% ipython --no-banner

In [1]: import numpy as np

In [2]: np.set_printoptions(precision=2, suppress=True, linewidth=160, floatmode="fixed")

In [3]: mat = np.load("w.npy")

In [4]: print(mat)
[[   1   -1    1   -1]
 [   1    0    0    0]
 [   1    1    1    1]
 [   1    2    4    8]
 [   1    3    9   27]
 [   1    4   16   64]
 [   1    5   25  125]
 [   1    6   36  216]
 [   1    7   49  343]
 [   1    8   64  512]
 [   1    9   81  729]
 [   1   10  100 1000]
 [   1   11  121 1331]
 [   1   12  144 1728]]

In [5]: def softmax(z):
   ...:     e = np.exp(z - z.max(axis=-1, keepdims=True))
   ...:     return e / e.sum(axis=-1, keepdims=True)
   ...: 

In [6]: print(softmax(mat).sum(axis=1))
[1.00 1.00 1.00 1.00 1.00 1.00 1.00 1.00 1.00 1.00 1.00 1.00 1.00 1.00]

In [7]: print(softmax(10 * mat[6]))
[0.00 0.00 0.00 1.00]

In [8]: scores = mat @ mat.T / np.sqrt(4)

In [9]: print(softmax(scores).round(6).argmax(axis=1))
[ 0  0 13 13 13 13 13 13 13 13 13 13 13 13]

In [10]: data = np.loadtxt("data.csv", delimiter=",")

In [11]: print(data)
[[ 0.00  0.00  0.00  0.00  0.00 -5.00  4.00 -2.00 -7.00  2.00 -3.00  0.00]
 [ 0.00  0.00  0.00  0.00  0.00  5.00  3.00  6.00 -6.00  0.00 -6.00  3.00]
 [ 0.00  0.00  0.00  0.00  0.00 -1.00  0.00  2.00 -7.00  7.00 -1.00 -4.00]
 [ 0.00  0.00  0.00  0.00  0.00 -3.00 -7.00  7.00  2.00  1.00 -2.00 -5.00]
 [ 0.00  0.00  0.00  0.00  0.00  1.00 -1.00  5.00 -9.00 -9.00  9.00 -6.00]
 [-5.00  5.00 -1.00 -3.00  1.00  0.00  0.00  0.00  0.00  0.00  0.00  0.00]
 [ 4.00  3.00  0.00 -7.00 -1.00  0.00  0.00  0.00  0.00  0.00  0.00  0.00]
 [-2.00  6.00  2.00  7.00  5.00  0.00  0.00  0.00  0.00  0.00  0.00  0.00]
 [-7.00 -6.00 -7.00  2.00 -9.00  0.00  0.00  0.00  0.00  0.00  0.00  0.00]
 [ 2.00  0.00  7.00  1.00 -9.00  0.00  0.00  0.00  0.00  0.00  0.00  0.00]
 [-3.00 -6.00 -1.00 -2.00  9.00  0.00  0.00  0.00  0.00  0.00  0.00  0.00]
 [ 0.00  3.00 -4.00 -5.00 -6.00  0.00  0.00  0.00  0.00  0.00  0.00  0.00]]

In [12]: blk = np.stack([mat, -3 * mat, mat[::-1]])

In [13]: print((blk @ mat.T).shape)
(3, 14, 14)

In [14]: print(blk.shape)
(3, 14, 4)

In [15]: print(np.linalg.matrix_rank(blk))
[4 4 4]

In [16]: print(round(np.linalg.eigvalsh(data).min(), 2))
-17.79

In [17]: Uu, s, vt = np.linalg.svd(data)

In [18]: print(s.round(2) + 0)
[17.79 17.79 14.81 14.81 12.43 12.43 10.39 10.39  5.20  5.20  0.00  0.00]

In [19]: other = Uu[:, :10] @ np.diag(s[:10]) @ vt[:10]

In [20]: print(other.round(2) + 0)
[[ 0.00  0.00  0.00  0.00  0.00 -5.00  4.00 -2.00 -7.00  2.00 -3.00  0.00]
 [ 0.00  0.00  0.00  0.00  0.00  5.00  3.00  6.00 -6.00  0.00 -6.00  3.00]
 [ 0.00  0.00  0.00  0.00  0.00 -1.00  0.00  2.00 -7.00  7.00 -1.00 -4.00]
 [ 0.00  0.00  0.00  0.00  0.00 -3.00 -7.00  7.00  2.00  1.00 -2.00 -5.00]
 [ 0.00  0.00  0.00  0.00  0.00  1.00 -1.00  5.00 -9.00 -9.00  9.00 -6.00]
 [-5.00  5.00 -1.00 -3.00  1.00  0.00  0.00  0.00  0.00  0.00  0.00  0.00]
 [ 4.00  3.00  0.00 -7.00 -1.00  0.00  0.00  0.00  0.00  0.00  0.00  0.00]
 [-2.00  6.00  2.00  7.00  5.00  0.00  0.00  0.00  0.00  0.00  0.00  0.00]
 [-7.00 -6.00 -7.00  2.00 -9.00  0.00  0.00  0.00  0.00  0.00  0.00  0.00]
 [ 2.00  0.00  7.00  1.00 -9.00  0.00  0.00  0.00  0.00  0.00  0.00  0.00]
 [-3.00 -6.00 -1.00 -2.00  9.00  0.00  0.00  0.00  0.00  0.00  0.00  0.00]
 [ 0.00  3.00 -4.00 -5.00 -6.00  0.00  0.00  0.00  0.00  0.00  0.00  0.00]]

In [21]: print(round(np.abs(data - other).max(), 2))
0.0

In [22]: print(np.linalg.matrix_rank(data, rtol=0.05))
10

In [23]: print(round(np.linalg.norm(data - other) / np.linalg.norm(data), 2))
0.0

In [24]: w, evecs = np.linalg.eigh(data)

In [25]: print(np.unique(w.round(6) + 0, return_counts=True)[1])
[1 1 1 1 1 2 1 1 1 1 1]

In [26]: print(np.round(np.linalg.svd(data, compute_uv=False), 2) + 0)
[17.79 17.79 14.81 14.81 12.43 12.43 10.39 10.39  5.20  5.20  0.00  0.00]

In [27]: print(np.linalg.eigvalsh(data + 5 * np.eye(12)))
[-12.79  -9.81  -7.43  -5.39  -0.20   5.00   5.00  10.20  15.39  17.43  19.81  22.79]

In [28]: print((w > 1e-8).sum(), (w < -1e-8).sum())
5 5

In [29]: F = np.loadtxt("case11.csv", delimiter=",")

In [30]: print(F)
[[0.00 0.00 0.00 1.00 0.00 0.00 0.00 0.00 0.00]
 [0.00 1.00 0.00 0.00 0.00 0.00 0.00 0.00 0.00]
 [0.00 0.00 0.00 0.00 0.00 0.00 1.00 0.00 0.00]
 [1.00 0.00 0.00 0.00 0.00 0.00 0.00 0.00 0.00]
 [0.00 0.00 0.00 0.00 1.00 0.00 0.00 0.00 0.00]
 [0.00 0.00 0.00 0.00 0.00 0.00 0.00 1.00 0.00]
 [0.00 0.00 0.00 0.00 0.00 1.00 0.00 0.00 0.00]
 [0.00 0.00 1.00 0.00 0.00 0.00 0.00 0.00 0.00]
 [0.00 0.00 0.00 0.00 0.00 0.00 0.00 0.00 1.00]]

In [31]: print(np.linalg.matrix_rank(mat, rtol=0.1))
1

In [32]: print(round(np.linalg.norm(mat, 2) / np.linalg.norm(mat), 2))
1.0

In [33]: Q, evecs = np.linalg.qr(F[:, :8])[0], np.linalg.qr(F[:, 8:])[0]

In [34]: s = np.linalg.svd(Q.T @ evecs, compute_uv=False)

In [35]: print(s)
[0.00]

In [36]: print(np.degrees(np.arccos(s.clip(0, 1))))
[90.00]

In [37]: print(np.count_nonzero(data))
64

In [38]: print(data - data[0])
[[  0.00   0.00   0.00   0.00   0.00   0.00   0.00   0.00   0.00   0.00   0.00   0.00]
 [  0.00   0.00   0.00   0.00   0.00  10.00  -1.00   8.00   1.00  -2.00  -3.00   3.00]
 [  0.00   0.00   0.00   0.00   0.00   4.00  -4.00   4.00   0.00   5.00   2.00  -4.00]
 [  0.00   0.00   0.00   0.00   0.00   2.00 -11.00   9.00   9.00  -1.00   1.00  -5.00]
 [  0.00   0.00   0.00   0.00   0.00   6.00  -5.00   7.00  -2.00 -11.00  12.00  -6.00]
 [ -5.00   5.00  -1.00  -3.00   1.00   5.00  -4.00   2.00   7.00  -2.00   3.00   0.00]
 [  4.00   3.00   0.00  -7.00  -1.00   5.00  -4.00   2.00   7.00  -2.00   3.00   0.00]
 [ -2.00   6.00   2.00   7.00   5.00   5.00  -4.00   2.00   7.00  -2.00   3.00   0.00]
 [ -7.00  -6.00  -7.00   2.00  -9.00   5.00  -4.00   2.00   7.00  -2.00   3.00   0.00]
 [  2.00   0.00   7.00   1.00  -9.00   5.00  -4.00   2.00   7.00  -2.00   3.00   0.00]
 [ -3.00  -6.00  -1.00  -2.00   9.00   5.00  -4.00   2.00   7.00  -2.00   3.00   0.00]
 [  0.00   3.00  -4.00  -5.00  -6.00   5.00  -4.00   2.00   7.00  -2.00   3.00   0.00]]

In [39]: print(np.linalg.matrix_rank(data))
10

In [40]: print(np.abs(data).max())
9.0

In [41]: print(np.unravel_index(np.abs(data).argmax(), data.shape))
(np.int64(4), np.int64(8))

In [42]: theta = np.radians(36)

In [43]: r_ = np.eye(9)

In [44]: r_[5, 5] = r_[3, 3] = np.cos(theta)

In [45]: r_[5, 3], r_[3, 5] = -np.sin(theta), np.sin(theta)

In [46]: print(r_)
[[ 1.00  0.00  0.00  0.00  0.00  0.00  0.00  0.00  0.00]
 [ 0.00  1.00  0.00  0.00  0.00  0.00  0.00  0.00  0.00]
 [ 0.00  0.00  1.00  0.00  0.00  0.00  0.00  0.00  0.00]
 [ 0.00  0.00  0.00  0.81  0.00  0.59  0.00  0.00  0.00]
 [ 0.00  0.00  0.00  0.00  1.00  0.00  0.00  0.00  0.00]
 [ 0.00  0.00  0.00 -0.59  0.00  0.81  0.00  0.00  0.00]
 [ 0.00  0.00  0.00  0.00  0.00  0.00  1.00  0.00  0.00]
 [ 0.00  0.00  0.00  0.00  0.00  0.00  0.00  1.00  0.00]
 [ 0.00  0.00  0.00  0.00  0.00  0.00  0.00  0.00  1.00]]

In [47]: other = F @ r_.T

In [48]: print(np.allclose(np.linalg.norm(F, axis=1), np.linalg.norm(other, axis=1)))
True

In [49]: print(other)
[[ 0.00  0.00  0.00  0.81  0.00 -0.59  0.00  0.00  0.00]
 [ 0.00  1.00  0.00  0.00  0.00  0.00  0.00  0.00  0.00]
 [ 0.00  0.00  0.00  0.00  0.00  0.00  1.00  0.00  0.00]
 [ 1.00  0.00  0.00  0.00  0.00  0.00  0.00  0.00  0.00]
 [ 0.00  0.00  0.00  0.00  1.00  0.00  0.00  0.00  0.00]
 [ 0.00  0.00  0.00  0.00  0.00  0.00  0.00  1.00  0.00]
 [ 0.00  0.00  0.00  0.59  0.00  0.81  0.00  0.00  0.00]
 [ 0.00  0.00  1.00  0.00  0.00  0.00  0.00  0.00  0.00]
 [ 0.00  0.00  0.00  0.00  0.00  0.00  0.00  0.00  1.00]]

In [50]: m1 = np.loadtxt("sample17.csv", delimiter=",")

In [51]: print(m1)
[[ 3.00  0.00  0.00  0.00  0.00  0.00  0.00  0.00  0.00]
 [ 5.00  5.00  0.00  0.00  0.00  0.00  0.00  0.00  0.00]
 [-2.00 -4.00 -3.00  0.00  0.00  0.00  0.00  0.00  0.00]
 [-5.00  2.00 -1.00  3.00  0.00  0.00  0.00  0.00  0.00]
 [-2.00  0.00  0.00 -3.00  5.00  0.00  0.00  0.00  0.00]
 [-4.00 -5.00  1.00  4.00 -4.00  2.00  0.00  0.00  0.00]
 [ 2.00  4.00 -4.00  2.00 -1.00 -4.00 -5.00  0.00  0.00]
 [ 5.00 -4.00 -4.00  3.00  2.00 -5.00 -5.00  1.00  0.00]
 [-1.00 -4.00 -5.00  0.00 -2.00  2.00  4.00  0.00  5.00]]

In [52]: f = np.array([-1, 0, 3])

In [53]: print(np.polyval(f, m1[6]))
[ -1.00 -13.00 -13.00  -1.00   2.00 -13.00 -22.00   3.00   3.00]

In [54]: print(np.correlate(m1[6], m1[3], "full"))
[  0.00   0.00   0.00   0.00   0.00   6.00  10.00 -12.00   8.00 -33.00  13.00 -23.00   2.00  10.00  25.00   0.00   0.00]

In [55]: rng = np.random.default_rng(88)

In [56]: other = m1 + rng.integers(-2, 3, (9, 8)) @ rng.integers(-2, 3, (8, 9))

In [57]: print(other)
[[  0.00  -3.00   1.00   4.00   3.00  -1.00  -2.00   3.00  -2.00]
 [ 11.00   8.00   3.00   6.00  -4.00   4.00   1.00   4.00   0.00]
 [  8.00   0.00   3.00   3.00   2.00  -6.00  -1.00  -1.00   5.00]
 [-10.00   8.00  -3.00   3.00   1.00  -3.00  -9.00  -1.00   5.00]
 [-12.00   6.00  -2.00  -7.00   3.00  -3.00  -8.00  -2.00   4.00]
 [ -1.00 -11.00   5.00   1.00 -14.00   1.00  -4.00   0.00   4.00]
 [  5.00  -3.00 -12.00  -1.00   1.00   7.00   4.00  -5.00  -1.00]
 [ 11.00  -4.00  -6.00  -1.00  -4.00 -11.00 -15.00   1.00   2.00]
 [ -2.00  -1.00  -2.00  -1.00  -2.00   2.00   8.00  -5.00   7.00]]

In [58]: print(np.abs(other - m1).sum(axis=1))
[22.00 31.00 38.00 32.00 41.00 35.00 49.00 36.00 19.00]

In [59]: print(other - m1)
[[ -3.00  -3.00   1.00   4.00   3.00  -1.00  -2.00   3.00  -2.00]
 [  6.00   3.00   3.00   6.00  -4.00   4.00   1.00   4.00   0.00]
 [ 10.00   4.00   6.00   3.00   2.00  -6.00  -1.00  -1.00   5.00]
 [ -5.00   6.00  -2.00   0.00   1.00  -3.00  -9.00  -1.00   5.00]
 [-10.00   6.00  -2.00  -4.00  -2.00  -3.00  -8.00  -2.00   4.00]
 [  3.00  -6.00   4.00  -3.00 -10.00  -1.00  -4.00   0.00   4.00]
 [  3.00  -7.00  -8.00  -3.00   2.00  11.00   9.00  -5.00  -1.00]
 [  6.00   0.00  -2.00  -4.00  -6.00  -6.00 -10.00   0.00   2.00]
 [ -1.00   3.00   3.00  -1.00   0.00   0.00   4.00  -5.00   2.00]]
